$ python -q
>>> import numpy as np
>>> import numpy.linalg as la
>>> np.set_printoptions(suppress=True, linewidth=140)
>>> J = np.loadtxt("out1.csv", delimiter=",")
>>> J
array([[ 4.,  0.,  0.],
       [-7.,  3.,  0.],
       [ 9.,  5., -7.]])
>>> # triangular: eigenvalues sit on the diagonal
>>> [int(la.matrix_rank(la.matrix_power(J, p))) for p in range(1, 4)]
[3, 3, 3]
>>> np.prod(np.diag(J)), np.round(la.det(J), 2)
(np.float64(-84.0), np.float64(-84.0))
>>> la.matrix_rank(J - J[0, 0] * np.eye(3))
np.int64(2)
>>> def softmax(z):
...     e = np.exp(z - z.max(axis=-1, keepdims=True))
...     return e / e.sum(axis=-1, keepdims=True)
... 
>>> np.round(softmax(J).sum(axis=1), 2)
array([1., 1., 1.])
>>> att = J @ J.T / np.sqrt(3)
>>> np.round(softmax(att), 2) + 0
array([[0., 0., 1.],
       [0., 1., 0.],
       [0., 0., 1.]])
>>> np.round(softmax(att + np.triu(np.full(att.shape, -np.inf), 1)), 2) + 0
array([[1., 0., 0.],
       [0., 1., 0.],
       [0., 0., 1.]])
>>> ev, V = la.eig(J)
>>> np.prod(ev)
np.float64(-84.0)
>>> J @ V[:, 0] - ev[0] * V[:, 0]
array([0., 0., 0.])
>>> np.round(np.sort(la.eigvals(J @ J)), 2)
array([ 9., 16., 49.])
>>> rng = np.random.default_rng(86)
>>> A2 = J + rng.integers(-2, 3, (3, 2)) @ rng.integers(-2, 3, (2, 3))
>>> A2
array([[-1., -2., -3.],
       [-1.,  5.,  2.],
       [12.,  7., -2.]])
>>> A2 - J
array([[-5., -2., -3.],
       [ 6.,  2.,  2.],
       [ 3.,  2.,  5.]])
>>> la.matrix_rank(A2 - J, tol=1e-8)
np.int64(2)
>>> K = np.array([[0, 0, 4, 14], [0, 0, 2, 14], [2, 7, -6, -21], [1, 7, -3, -21]])
>>> # column 3 is much longer than the rest
>>> A2 = K / np.sqrt((K ** 2).mean(axis=1, keepdims=True))
>>> la.matrix_rank(K - K.mean(axis=1, keepdims=True))
np.int64(3)
>>> la.matrix_rank(A2) == la.matrix_rank(K)
np.True_
>>> np.round(la.norm(A2, axis=1), 2)
array([2., 2., 2., 2.])
>>> K - K.mean(axis=1, keepdims=True)
array([[ -4.5,  -4.5,  -0.5,   9.5],
       [ -4. ,  -4. ,  -2. ,  10. ],
       [  6.5,  11.5,  -1.5, -16.5],
       [  5. ,  11. ,   1. , -17. ]])
>>> X = np.loadtxt("w.csv", delimiter=",")
>>> X.round(2)
array([[0.84, 0.36],
       [0.36, 0.16]])
>>> # applying it twice changes nothing
>>> np.allclose(X, X.T)
True
>>> np.round(np.sort(np.abs(la.eigvals(X))), 2) + 0
array([0., 1.])
>>> np.allclose(X @ X.T, X.T @ X)
True
>>> rk = la.matrix_rank(X)
>>> rk
np.int64(1)
>>> null = la.svd(X)[2][rk:].T
>>> np.allclose(X @ null, 0)
True
>>> [int(la.matrix_rank(X[:, :j + 1])) for j in range(2)]
[1, 1]
>>> [int(la.matrix_rank(np.delete(X, i, axis=0))) for i in range(2)]
[1, 1]
>>> np.round(null @ null.T, 2)
array([[ 0.16, -0.36],
       [-0.36,  0.84]])
>>> Uu, sigma, VT = la.svd(X)
>>> sigma.round(2) + 0
array([1., 0.])
>>> A2 = Uu[:, :1] @ np.diag(sigma[:1]) @ VT[:1]
>>> la.matrix_rank(A2)
np.int64(1)
>>> A = np.array([[1, 1, 9, 2, 3], [3, 0, 0, 3, 0], [1, 3, 0, 2, 0]])
>>> ev, V = la.eig(K)
>>> np.round(np.sort(la.eigvals(la.inv(K))), 2)
array([-0.33, -0.03,  0.22,  2.07])
>>> np.round(np.sort(la.eigvals(K @ K)), 2)
array([  0.23,   9.38,  20.89, 840.49])
>>> round(float(np.prod(ev)), 2)
196.0
>>> G = A.T @ A
>>> np.diag(G)
array([11, 10, 81, 17,  9])
>>> la.matrix_rank(G)
np.int64(3)
>>> E = np.loadtxt("x.csv", delimiter=",")
>>> E.round(2)
array([[ 0.8 ,  0.07, -0.59,  0.07],
       [ 0.07,  0.98,  0.2 , -0.02],
       [-0.59,  0.2 , -0.76,  0.2 ],
       [ 0.07, -0.02,  0.2 ,  0.98]])
>>> # symmetric
>>> np.round(np.kron(np.eye(2, dtype=int), E), 2)
array([[ 0.8 ,  0.07, -0.59,  0.07,  0.  ,  0.  , -0.  ,  0.  ],
       [ 0.07,  0.98,  0.2 , -0.02,  0.  ,  0.  ,  0.  , -0.  ],
       [-0.59,  0.2 , -0.76,  0.2 , -0.  ,  0.  , -0.  ,  0.  ],
       [ 0.07, -0.02,  0.2 ,  0.98,  0.  , -0.  ,  0.  ,  0.  ],
       [ 0.  ,  0.  , -0.  ,  0.  ,  0.8 ,  0.07, -0.59,  0.07],
       [ 0.  ,  0.  ,  0.  , -0.  ,  0.07,  0.98,  0.2 , -0.02],
       [-0.  ,  0.  , -0.  ,  0.  , -0.59,  0.2 , -0.76,  0.2 ],
       [ 0.  , -0.  ,  0.  ,  0.  ,  0.07, -0.02,  0.2 ,  0.98]])
>>> round(la.eigvals(E).sum().real, 2)
np.float64(2.0)
>>> np.round(la.eigvals(E), 2)
array([ 1., -1.,  1.,  1.])
>>> round(la.det(E.T), 2)
np.float64(-1.0)
>>> round(la.det(E[::-1]), 2)
np.float64(-1.0)
>>> m1 = np.load("m.npy")
>>> m1
array([[ 0,  3],
       [-3,  0]])
>>> # skew-symmetric
>>> lab = rng.permutation(2)
>>> A2 = m1[:, lab] * rng.choice([-1, 1], 2)
>>> A2
array([[ 0, -3],
       [-3,  0]])
>>> Uu, _, VT = la.svd(m1.T @ A2)
>>> Uu @ VT
array([[ 1.,  0.],
       [ 0., -1.]])
>>> W1 = np.array([[0, 2, -2, -1, -1], [1, -2, -1, -2, -2]])
>>> beta = np.array([2, 1, 0, 0, 3])
>>> H = np.maximum(m1 @ W1 + beta, 0)
>>> la.matrix_rank(H)
np.int64(2)
>>> H
array([[5, 0, 0, 0, 0],
       [2, 0, 6, 3, 6]])
>>> cent = np.array([[2, 1], [3, 1], [0, 1], [1, 1], [3, 0]])
>>> W1 @ cent
array([[  2,  -1],
       [-12,  -4]])
>>> H @ cent
array([[10,  5],
       [25, 11]])
>>> x = np.array([-1, 0])
>>> np.sign((m1 @ x).round(6))
array([0, 1])
>>> m1 @ (2 * x)
array([0, 6])
>>> m1 @ x
array([0, 3])
>>> np.einsum("ij,j->i", m1, x)
array([0, 3])
>>> lab = rng.permutation(2)
>>> lab
array([1, 0])
>>> A2 = X[lab][:, lab]
>>> np.round(np.sort(np.abs(la.eigvals(A2))), 2)
array([0., 1.])
>>> F = np.load("dump.npy")
>>> F
array([[10,  5, -5,  8,  4, -4],
       [10, -5,  5,  8, -4,  4],
       [10, 10, 10,  8,  8,  8],
       [ 8,  4, -4,  0,  0,  0],
       [ 8, -4,  4,  0,  0,  0],
       [ 8,  8,  8,  0,  0,  0]])
>>> lab = rng.permutation(6)
>>> lab
array([1, 5, 4, 2, 0, 3])
>>> A2 = F[lab][:, lab]
>>> np.round(np.sort(np.abs(la.eigvals(A2))), 2)
array([ 4.43,  6.27,  6.27, 14.43, 20.41, 20.41])
>>> A2
array([[-5,  4, -4,  5, 10,  8],
       [ 8,  0,  0,  8,  8,  0],
       [-4,  0,  0,  4,  8,  0],
       [10,  8,  8, 10, 10,  8],
       [ 5, -4,  4, -5, 10,  8],
       [ 4,  0,  0, -4,  8,  0]])
>>> np.diag(A2)
array([-5,  0,  0, 10, 10,  0])
>>> np.allclose(A2, F)
False
>>> la.norm(A2, axis=1).argmax()
np.int64(3)
>>> np.round(la.norm(A2, 1), 2), round(la.norm(A2, np.inf), 2)
(np.float64(54.0), np.float64(54.0))
>>> round(la.norm(A2, "nuc"), 2)
np.float64(75.47)
>>> np.round(la.norm(A2, axis=0), 2)
array([15.68,  9.8 ,  9.8 , 15.68, 22.18, 13.86])
>>> Uu, sigma = la.svd(F)
Traceback (most recent call last):
  File "<python-input-101>", line 1, in <module>
    Uu, sigma = la.svd(F)
    ^^^^^^^^^
ValueError: too many values to unpack (expected 2)
>>> Uu, sigma, VT = la.svd(F, full_matrices=False)
>>> np.round(VT @ VT.T, 2) + 0
array([[1., 0., 0., 0., 0., 0.],
       [0., 1., 0., 0., 0., 0.],
       [0., 0., 1., 0., 0., 0.],
       [0., 0., 0., 1., 0., 0.],
       [0., 0., 0., 0., 1., 0.],
       [0., 0., 0., 0., 0., 1.]])
>>> np.round(Uu.T @ F @ VT.T, 2) + 0
array([[28.87,  0.  ,  0.  ,  0.  ,  0.  ,  0.  ],
       [ 0.  , 14.43,  0.  ,  0.  ,  0.  ,  0.  ],
       [ 0.  ,  0.  , 14.43,  0.  ,  0.  ,  0.  ],
       [ 0.  ,  0.  ,  0.  ,  8.87,  0.  ,  0.  ],
       [ 0.  ,  0.  ,  0.  ,  0.  ,  4.43,  0.  ],
       [ 0.  ,  0.  ,  0.  ,  0.  ,  0.  ,  4.43]])
>>> np.round(np.abs(VT[0]), 2)
array([0.71, 0.36, 0.36, 0.4 , 0.2 , 0.2 ])
>>> np.allclose(Uu * sigma @ VT, F)
True
>>> np.round(Uu.T @ Uu, 2) + 0
array([[1., 0., 0., 0., 0., 0.],
       [0., 1., 0., 0., 0., 0.],
       [0., 0., 1., 0., 0., 0.],
       [0., 0., 0., 1., 0., 0.],
       [0., 0., 0., 0., 1., 0.],
       [0., 0., 0., 0., 0., 1.]])
>>> sigma.round(2)
array([28.87, 14.43, 14.43,  8.87,  4.43,  4.43])
>>> np.round(sigma / sigma[0], 2)
array([1.  , 0.5 , 0.5 , 0.31, 0.15, 0.15])
>>> np.round(np.cumsum(sigma ** 2) / np.sum(sigma ** 2), 2)
array([0.61, 0.76, 0.91, 0.97, 0.99, 1.  ])
>>> feats = np.load("block13.npy")
>>> feats
array([[0, 0, 2, 2, 2],
       [2, 2, 2, 2, 1],
       [0, 0, 2, 2, 2]])
>>> A2 = np.array([[-1, 8, 6], [4, 1, 2], [8, 0, 4], [-3, 1, 4], [2, 0, 7]])
>>> la.matrix_rank(feats @ A2)
np.int64(2)
>>> np.einsum("ik,kj->ji", feats, A2)
array([[14, 18, 14],
       [ 2, 20,  2],
       [30, 39, 30]])
>>> np.round(feats @ la.pinv(feats) @ feats, 2) + 0
array([[0., 0., 2., 2., 2.],
       [2., 2., 2., 2., 1.],
       [0., 0., 2., 2., 2.]])
>>> np.allclose(feats[:-1].T @ la.lstsq(feats[:-1].T, feats[-1])[0], feats[-1])
True
